% ipython --no-banner

In [1]: import numpy as np

In [2]: from numpy import linalg as LA

In [3]: np.set_printoptions(suppress=True, linewidth=200)

In [4]: def rnd(a):
   ...:     return np.round(a, 2) + 0
   ...: 

In [5]: J = np.loadtxt("arr.csv", delimiter=",")

In [6]: rnd(J)
Out[6]: 
array([[-1.57, -0.5 ,  1.95,  1.57],
       [-1.8 , -1.78, -0.77, -1.42],
       [ 0.9 , -1.84, -1.22,  1.82],
       [ 1.57, -1.48,  1.77, -1.09]])

In [7]: M2 = J / np.sqrt((J ** 2).mean(axis=1, keepdims=True))

In [8]: rnd(M2[0])
Out[8]: array([-1.05, -0.33,  1.3 ,  1.05])

In [9]: rnd(LA.norm(J, axis=0))
Out[9]: array([3., 3., 3., 3.])

In [10]: rnd(LA.pinv(J))
Out[10]: 
array([[-0.17, -0.2 ,  0.1 ,  0.17],
       [-0.06, -0.2 , -0.2 , -0.16],
       [ 0.22, -0.09, -0.14,  0.2 ],
       [ 0.17, -0.16,  0.2 , -0.12]])

In [11]: K = np.loadtxt("a.csv", delimiter=",")

In [12]: K
Out[12]: 
array([[4., 0., 0., 0.],
       [0., 4., 3., 3.],
       [0., 3., 4., 3.],
       [0., 3., 3., 4.]])

In [13]: evals, evecs = LA.eigh(K)

In [14]: vec = np.array([2, -5, -4, 5])

In [15]: vec @ K @ vec
Out[15]: np.float64(130.0)

In [16]: rnd(evecs * np.sqrt(evals) @ evecs.T)
Out[16]: 
array([[2.  , 0.  , 0.  , 0.  ],
       [0.  , 1.72, 0.72, 0.72],
       [0.  , 0.72, 1.72, 0.72],
       [0.  , 0.72, 0.72, 1.72]])

In [17]: rnd(evecs * np.abs(evals) @ evecs.T)
Out[17]: 
array([[4., 0., 0., 0.],
       [0., 4., 3., 3.],
       [0., 3., 4., 3.],
       [0., 3., 3., 4.]])

In [18]: M2 = LA.inv(K)

In [19]: rnd(K @ M2)
Out[19]: 
array([[1., 0., 0., 0.],
       [0., 1., 0., 0.],
       [0., 0., 1., 0.],
       [0., 0., 0., 1.]])

In [20]: rnd(LA.slogdet(K)[0])
Out[20]: np.float64(1.0)

In [21]: rnd(LA.cond(K))
Out[21]: np.float64(10.0)

In [22]: rnd(M2)
Out[22]: 
array([[ 0.25,  0.  ,  0.  ,  0.  ],
       [ 0.  ,  0.7 , -0.3 , -0.3 ],
       [ 0.  , -0.3 ,  0.7 , -0.3 ],
       [ 0.  , -0.3 , -0.3 ,  0.7 ]])

In [23]: rnd(LA.det(K) * LA.det(M2))
Out[23]: np.float64(1.0)

In [24]: rnd(LA.det(K) * M2)
Out[24]: 
array([[ 10.,   0.,   0.,   0.],
       [  0.,  28., -12., -12.],
       [  0., -12.,  28., -12.],
       [  0., -12., -12.,  28.]])

In [25]: np.allclose(M2, K.T)
Out[25]: False
